% python3 -q
>>> import numpy as np
>>> np.set_printoptions(precision=2, suppress=True, linewidth=120)
>>> rd = lambda a: np.round(a, 2) + 0
>>> F = np.load("dump.npy")
>>> F
array([[-0.3, -0.9, -0.1, -0.5],
       [-0.2, -0.6, -0.7,  1.5],
       [-0.8,  0.1,  1.6,  2. ]])
>>> u, v = F[2], F[1]
>>> rd(u @ v)
np.float64(1.98)
>>> p = (u @ v) / (u @ u) * u
>>> rd(p)
array([-0.22,  0.03,  0.44,  0.55])
>>> rd(np.linalg.norm(u + v) ** 2 + np.linalg.norm(u - v) ** 2)
np.float64(20.7)
>>> print(rd((v - p) @ u))
0.0
>>> X = np.load("run6.npy")
>>> X
array([[0, 0, 1],
       [0, 0, 0],
       [1, 0, 0]])
>>> # 2 groups of indices that never mix
>>> left, sig, Vh = np.linalg.svd(X)
>>> vecs = Vh[:(sig > 1e-8).sum()]
>>> rng = np.random.default_rng(93271)
>>> vec = X[0] + 3 * X[1] + rng.integers(2) * np.eye(3)[1]
>>> vec
array([0., 1., 1.])
>>> print(np.diag(vecs.T @ vecs))
[1. 0. 1.]
>>> vecs.T @ vecs
array([[1., 0., 0.],
       [0., 0., 0.],
       [0., 0., 1.]])
>>> np.allclose(vecs.T @ vecs @ vec, vec)
False
>>> np.einsum("ij,ji->", X, X)
np.int64(2)
>>> rd(np.linalg.eigvals(X))
array([ 1., -1.,  0.])
>>> rd(np.linalg.det(2 * X)), rd(np.linalg.det(X))
(np.float64(0.0), np.float64(0.0))
>>> np.einsum("ii->", X)
np.int64(0)
>>> rd(np.linalg.det(X.T))
np.float64(0.0)
>>> rd(np.sort(np.linalg.eigvals(X).real))
array([-1.,  0.,  1.])
>>> np.linalg.matrix_rank(X, rtol=0.1)
np.int64(2)
>>> B = np.array([[-7, -6, 3, -1, -4],
...     [-6, -7, -3, -5, -1],
...     [8, -2, -7, 8, 4],
...     [-4, 7, -3, -5, 7],
...     [0, -1, -5, 9, 8]])
>>> feats = B - B.T
>>> feats
array([[  0,   0,  -5,   3,  -4],
       [  0,   0,  -1, -12,   0],
       [  5,   1,   0,  11,   9],
       [ -3,  12, -11,   0,  -2],
       [  4,   0,  -9,   2,   0]])
>>> # rows and columns are dependent
>>> vec = np.array([1, 1, 2, -3, -3])
>>> h1 = np.maximum(feats @ vec, 0)
>>> h1
array([ 0, 34,  0,  0,  0])
>>> feats.T @ h1
array([   0,    0,  -34, -408,    0])
>>> print(feats * (h1 > 1e-9)[:, None])
[[  0   0   0   0   0]
 [  0   0  -1 -12   0]
 [  0   0   0   0   0]
 [  0   0   0   0   0]
 [  0   0   0   0   0]]
>>> np.flatnonzero(h1 > 1e-9)
array([1])
>>> np.argsort(-np.linalg.norm(feats, axis=0).round(6), kind="stable")[:3]
array([3, 2, 1])
>>> print([round(float(x), 2) for x in np.linalg.svd(feats, compute_uv=False)[:3]])
[18.3, 18.3, 8.12]
>>> np.linalg.cond(feats) > 100
np.True_
>>> arr = np.load("a.npy")
>>> arr
array([[ 2.02,  0.  ,  1.92,  1.08],
       [ 2.03, -0.12,  1.98,  0.83],
       [ 1.91,  0.  ,  1.97,  1.03],
       [ 0.02,  0.98,  2.99,  0.99],
       [ 0.05,  0.92,  3.05,  1.04],
       [ 0.05,  0.99,  2.98,  0.96],
       [ 3.05,  0.95,  3.07,  2.06],
       [ 2.93,  1.08,  2.93,  2.01],
       [ 3.01,  1.07,  3.  ,  2.07]])
>>> hat = arr @ np.linalg.solve(arr.T @ arr, arr.T)
>>> rd(hat @ arr[:, 3])
array([1.08, 0.83, 1.03, 0.99, 1.04, 0.96, 2.06, 2.01, 2.07])
>>> rd(np.trace(hat))
np.float64(4.0)
